$ python -q
>>> import numpy as np
>>> np.set_printoptions(suppress=True, linewidth=100)
>>> feats = np.load("dump.npy")
>>> feats
array([[ 1, -1, -1,  1, -1,  1,  1, -1],
       [ 1,  1,  1,  1, -1, -1, -1, -1],
       [ 1, -1, -1,  1,  1, -1, -1,  1],
       [ 1, -1,  1, -1, -1,  1, -1,  1]])
>>> f = np.array([3, 3, 3])
>>> np.cross(feats[1, :3], feats[2, :3])
array([ 0,  2, -2])
>>> np.polyval(f, feats[1])
array([9, 9, 9, 9, 3, 3, 3, 3])
>>> def softmax(z):
...     e = np.exp(z - z.max(axis=-1, keepdims=True))
...     return e / e.sum(axis=-1, keepdims=True)
... 
>>> np.round(softmax(feats[2] + 4), 3)
array([0.22, 0.03, 0.03, 0.22, 0.22, 0.03, 0.03, 0.22])
>>> np.round(softmax(feats[2]), 3)
array([0.22, 0.03, 0.03, 0.22, 0.22, 0.03, 0.03, 0.22])
>>> np.round(softmax(10 * feats[2]), 3) + 0
array([0.25, 0.  , 0.  , 0.25, 0.25, 0.  , 0.  , 0.25])
>>> S = feats @ feats.T / np.sqrt(8)
>>> np.round(softmax(S), 3)
array([[0.849, 0.05 , 0.05 , 0.05 ],
       [0.05 , 0.849, 0.05 , 0.05 ],
       [0.05 , 0.05 , 0.849, 0.05 ],
       [0.05 , 0.05 , 0.05 , 0.849]])
>>> softmax(S).round(6).argmax(axis=1)
array([0, 1, 2, 3])
>>> np.round(softmax(S)[2] @ feats, 3)
array([ 1.   , -0.9  , -0.799,  0.9  ,  0.699, -0.799, -0.9  ,  0.799])
>>> np.round(softmax(S + np.triu(np.full(S.shape, -np.inf), 1)), 3)
array([[1.   , 0.   , 0.   , 0.   ],
       [0.056, 0.944, 0.   , 0.   ],
       [0.053, 0.053, 0.894, 0.   ],
       [0.05 , 0.05 , 0.05 , 0.849]])
>>> Y = np.array([[-3, -2, 2],
...     [1, -2, -2],
...     [-1, -2, -3],
...     [-3, -1, 1],
...     [2, 1, 0],
...     [0, 3, -2],
...     [2, 2, 0],
...     [3, 3, 2]])
>>> Y.T @ feats.T
array([[ -9, -13,  -3,  -3],
       [  2, -16,   0,   2],
       [  4,  -2,  12,   0]])
>>> np.einsum("ij->j", feats)
array([ 4, -2,  0,  2, -2,  0, -2,  0])
>>> np.linalg.matrix_rank(feats @ Y)
np.int64(3)
>>> Y = feats[0, 0] * feats[1:] - np.outer(feats[1:, 0], feats[0])
>>> Y
array([[ 0,  2,  2,  0,  0, -2, -2,  0],
       [ 0,  0,  0,  0,  2, -2, -2,  2],
       [ 0,  0,  2, -2,  0,  0, -2,  2]])
>>> np.flatnonzero(~Y.round(6).any(axis=1))
array([], dtype=int64)
>>> np.linalg.matrix_rank(Y), np.linalg.matrix_rank(feats)
(np.int64(3), np.int64(4))
>>> np.round(softmax(Y[1] + 5), 3)
array([0.052, 0.052, 0.052, 0.052, 0.388, 0.007, 0.007, 0.388])
>>> S = Y @ Y.T / np.sqrt(8)
>>> softmax(S).round(6).argmax(axis=1)
array([0, 1, 2])
>>> np.round(softmax(S)[1] @ Y, 3)
array([ 0.   ,  0.106,  0.211, -0.106,  1.789, -1.894, -2.   ,  1.894])
>>> M = np.loadtxt("block17.csv", delimiter=",")
>>> M
array([[ 3.,  3.,  3., -9.,  0.,  2.,  1.,  1.],
       [ 0.,  3.,  2., -6.,  1.,  1.,  2.,  0.],
       [ 0.,  2.,  0.,  0.,  3.,  0.,  3.,  2.],
       [ 1.,  3.,  0.,  0.,  3.,  2.,  1.,  0.],
       [ 3.,  2.,  1., -3.,  2.,  2.,  3.,  3.]])
>>> f = np.array([-5, -4, 0])
>>> np.convolve(M[2], f)
array([  0., -10.,  -8.,   0., -15., -12., -15., -22.,  -8.,   0.])
>>> Y = feats / np.sqrt((feats ** 2).mean(axis=1, keepdims=True))
>>> np.round(np.linalg.norm(Y, axis=1), 3)
array([2.828, 2.828, 2.828, 2.828])
>>> np.linalg.matrix_rank(Y) == np.linalg.matrix_rank(feats)
np.True_
>>> left, s, vt = np.linalg.svd(M, full_matrices=False)
>>> np.round(np.abs(vt[0]), 3)
array([0.253, 0.376, 0.25 , 0.751, 0.167, 0.22 , 0.256, 0.163])
>>> np.round(left.T @ M @ vt.T, 3) + 0
array([[14.257,  0.   ,  0.   ,  0.   ,  0.   ],
       [ 0.   ,  6.796,  0.   ,  0.   ,  0.   ],
       [ 0.   ,  0.   ,  3.286,  0.   ,  0.   ],
       [ 0.   ,  0.   ,  0.   ,  2.718,  0.   ],
       [ 0.   ,  0.   ,  0.   ,  0.   ,  0.603]])
>>> s.round(3)
array([14.257,  6.796,  3.286,  2.718,  0.603])
>>> (s > 1e-8).sum()
np.int64(5)
>>> round(np.sqrt((s ** 2).sum()), 3), round(np.linalg.norm(M), 3)
(np.float64(16.371), np.float64(16.371))
>>> x = np.array([-7, 5, 8, 5, -5, -3, -5, 5])
>>> M @ np.ones(8)
array([ 4.,  3., 10., 10., 13.])
>>> np.sign((M @ x).round(6))
array([-1., -1., -1., -1., -1.])
>>> M * x
array([[-21.,  15.,  24., -45.,  -0.,  -6.,  -5.,   5.],
       [ -0.,  15.,  16., -30.,  -5.,  -3., -10.,   0.],
       [ -0.,  10.,   0.,   0., -15.,  -0., -15.,  10.],
       [ -7.,  15.,   0.,   0., -15.,  -6.,  -5.,   0.],
       [-21.,  10.,   8., -15., -10.,  -6., -15.,  15.]])
>>> arr = np.load("sample5.npy")
>>> arr.round(3)
array([[ 0.53 ,  0.848,  0.   ],
       [-0.848,  0.53 ,  0.   ],
       [ 0.   ,  0.   ,  1.   ]])
>>> # keeps lengths
>>> np.round(arr.T @ arr, 3) + 0
array([[1., 0., 0.],
       [0., 1., 0.],
       [0., 0., 1.]])
>>> np.round(np.linalg.norm(arr, axis=0), 3)
array([1., 1., 1.])
>>> np.round(np.linalg.svd(arr, compute_uv=False), 3)
array([1., 1., 1.])
>>> arr[:, 2] @ arr[:, 1]
np.float64(0.0)
>>> np.round(np.linalg.det(arr), 3)
np.float64(1.0)
>>> (arr != 0).astype(int)
array([[1, 1, 0],
       [1, 1, 0],
       [0, 0, 1]])
>>> np.round(np.sort(np.linalg.eigvals(arr).real), 3)
array([0.53, 0.53, 1.  ])
>>> np.round(arr @ arr, 3)
array([[-0.438,  0.899,  0.   ],
       [-0.899, -0.438,  0.   ],
       [ 0.   ,  0.   ,  1.   ]])
>>> np.round(np.linalg.det(arr), 3)
np.float64(1.0)
>>> np.allclose(arr @ arr.T, arr.T @ arr)
True
>>> round(float(np.trace(arr)), 3)
2.06
>>> np.allclose(arr, arr.T)
False
>>> q, _ = np.linalg.qr(np.array([[-1.5, -2.4, -0.5, -0.4, 0.8],
...     [0.6, 0.2, -1.0, -0.2, 0.7],
...     [-0.1, 0.1, 0.9, -1.9, 0.2],
...     [1.1, -0.2, 0.3, -0.8, 1.1],
...     [-2.3, 1.0, -0.4, 0.4, 1.2]]))
>>> mat = q[:, :5]
>>> mat.round(3)
array([[-0.497, -0.852,  0.092,  0.129,  0.05 ],
       [ 0.199,  0.047,  0.757,  0.599, -0.163],
       [-0.033,  0.044, -0.627,  0.722, -0.286],
       [ 0.364, -0.133, -0.115,  0.272,  0.873],
       [-0.762,  0.502,  0.11 ,  0.171,  0.355]])
>>> # orthonormal columns
>>> Y = mat / np.sqrt((mat ** 2).mean(axis=1, keepdims=True))
>>> np.linalg.matrix_rank(mat - mat.mean(axis=1, keepdims=True))
np.int64(4)
>>> np.linalg.matrix_rank(Y) == np.linalg.matrix_rank(mat)
np.True_
>>> np.round(np.linalg.norm(Y, axis=1), 3)
array([2.236, 2.236, 2.236, 2.236, 2.236])
>>> Y[2].round(3)
array([-0.074,  0.098, -1.402,  1.615, -0.64 ])
>>> x = np.array([2, 0, 8, 6, 3])
>>> np.round(np.abs(np.linalg.eigvals(mat)), 3)
array([1., 1., 1., 1., 1.])
>>> [p for p in range(1, 25) if np.allclose(np.linalg.matrix_power(mat, p), np.eye(5))]
[]
>>> round(np.linalg.norm(x), 3), round(float(np.linalg.norm(mat @ x)), 3)
(np.float64(10.63), 10.63)
>>> round(np.linalg.det(mat), 3)
np.float64(1.0)
>>> G = arr.T @ arr
>>> np.round(np.linalg.svd(arr, compute_uv=False) ** 2, 3)
array([1., 1., 1.])
>>> np.round(np.diag(G), 3)
array([1., 1., 1.])
>>> m1 = np.array([[5.0, 1.0, 1.0, 1.0, 1.0, 1.0],
...     [1.0, 5.0, 1.0, 1.0, 1.0, 1.0],
...     [1.0, 1.0, 5.0, 1.0, 1.0, 1.0],
...     [1.0, 1.0, 1.0, 5.0, 1.0, 1.0],
...     [1.0, 1.0, 1.0, 1.0, 5.0, 1.0],
...     [1.0, 1.0, 1.0, 1.0, 1.0, 5.0]])
>>> # equal to its transpose
>>> w, V = np.linalg.eigh(m1)
>>> np.round(np.linalg.eigvalsh(m1 @ m1), 3)
array([ 16.,  16.,  16.,  16.,  16., 100.])
>>> np.abs(V[:, -1]).round(6).argmax()
np.int64(0)
>>> np.round(V.T @ m1 @ V, 3) + 0
array([[ 4.,  0.,  0.,  0.,  0.,  0.],
       [ 0.,  4.,  0.,  0.,  0.,  0.],
       [ 0.,  0.,  4.,  0.,  0.,  0.],
       [ 0.,  0.,  0.,  4.,  0.,  0.],
       [ 0.,  0.,  0.,  0.,  4.,  0.],
       [ 0.,  0.,  0.,  0.,  0., 10.]])
>>> np.round(np.linalg.svd(m1, compute_uv=False), 3)
array([10.,  4.,  4.,  4.,  4.,  4.])
>>> round(w.sum(), 3), np.trace(m1)
(np.float64(30.0), np.float64(30.0))
>>> q, Rm = np.linalg.qr(arr)
>>> np.round(q @ Rm, 3)
array([[ 0.53 ,  0.848,  0.   ],
       [-0.848,  0.53 ,  0.   ],
       [ 0.   ,  0.   ,  1.   ]])
>>> np.allclose(Rm.T @ Rm, arr.T @ arr)
True
>>> q.shape, Rm.shape
((3, 3), (3, 3))
>>> Rm.round(3) + 0
array([[-1.,  0.,  0.],
       [ 0.,  1.,  0.],
       [ 0.,  0.,  1.]])
>>> np.round(np.abs(np.diag(Rm)), 3)
array([1., 1., 1.])
>>> round(float(np.trace(q @ q.T)), 3)
3.0
>>> q, V = np.linalg.qr(m1[:, :4])[0], np.linalg.qr(m1[:, 4:])[0]
>>> s = np.linalg.svd(q.T @ V, compute_uv=False)
>>> np.round(np.degrees(np.arccos(s.clip(0, 1))), 3)
array([45.289, 90.   ])
>>> (s > 0.9).sum()
np.int64(0)
>>> left, s, vt = np.linalg.svd(m1, full_matrices=False)
>>> np.round(np.sqrt((s ** 2).sum()), 3), round(np.linalg.norm(m1), 3)
(np.float64(13.416), np.float64(13.416))
>>> np.round(np.abs(vt[0]), 3)
array([0.408, 0.408, 0.408, 0.408, 0.408, 0.408])
>>> np.round(left.T @ left, 3) + 0
array([[1., 0., 0., 0., 0., 0.],
       [0., 1., 0., 0., 0., 0.],
       [0., 0., 1., 0., 0., 0.],
       [0., 0., 0., 1., 0., 0.],
       [0., 0., 0., 0., 1., 0.],
       [0., 0., 0., 0., 0., 1.]])
>>> (s > 1e-8).sum()
np.int64(6)
>>> np.round(left.T @ m1 @ vt.T, 3) + 0
array([[10.,  0.,  0.,  0.,  0.,  0.],
       [ 0.,  4.,  0.,  0.,  0.,  0.],
       [ 0.,  0.,  4.,  0.,  0.,  0.],
       [ 0.,  0.,  0.,  4.,  0.,  0.],
       [ 0.,  0.,  0.,  0.,  4.,  0.],
       [ 0.,  0.,  0.,  0.,  0.,  4.]])
>>> X = np.load("a.npy")
>>> X.round(3)
array([[ 0.237,  0.079, -0.237,  0.237, -0.237, -0.079],
       [ 0.079,  0.026, -0.079,  0.079, -0.079, -0.026],
       [-0.237, -0.079,  0.237, -0.237,  0.237,  0.079],
       [ 0.237,  0.079, -0.237,  0.237, -0.237, -0.079],
       [-0.237, -0.079,  0.237, -0.237,  0.237,  0.079],
       [-0.079, -0.026,  0.079, -0.079,  0.079,  0.026]])
>>> # row 3 repeats row 0
>>> w, V = np.linalg.eigh(X)
>>> np.round(V @ np.diag(w) @ V.T, 3)
array([[ 0.237,  0.079, -0.237,  0.237, -0.237, -0.079],
       [ 0.079,  0.026, -0.079,  0.079, -0.079, -0.026],
       [-0.237, -0.079,  0.237, -0.237,  0.237,  0.079],
       [ 0.237,  0.079, -0.237,  0.237, -0.237, -0.079],
       [-0.237, -0.079,  0.237, -0.237,  0.237,  0.079],
       [-0.079, -0.026,  0.079, -0.079,  0.079,  0.026]])
>>> w.round(3) + 0
array([0., 0., 0., 0., 0., 1.])
>>> np.round(np.linalg.eigvalsh(X + 2 * np.eye(6)), 3)
array([2., 2., 2., 2., 2., 3.])
>>> np.round(V.T @ V, 3) + 0
array([[1., 0., 0., 0., 0., 0.],
       [0., 1., 0., 0., 0., 0.],
       [0., 0., 1., 0., 0., 0.],
       [0., 0., 0., 1., 0., 0.],
       [0., 0., 0., 0., 1., 0.],
       [0., 0., 0., 0., 0., 1.]])
>>> np.abs(V[:, -1]).round(6).argmax()
np.int64(0)
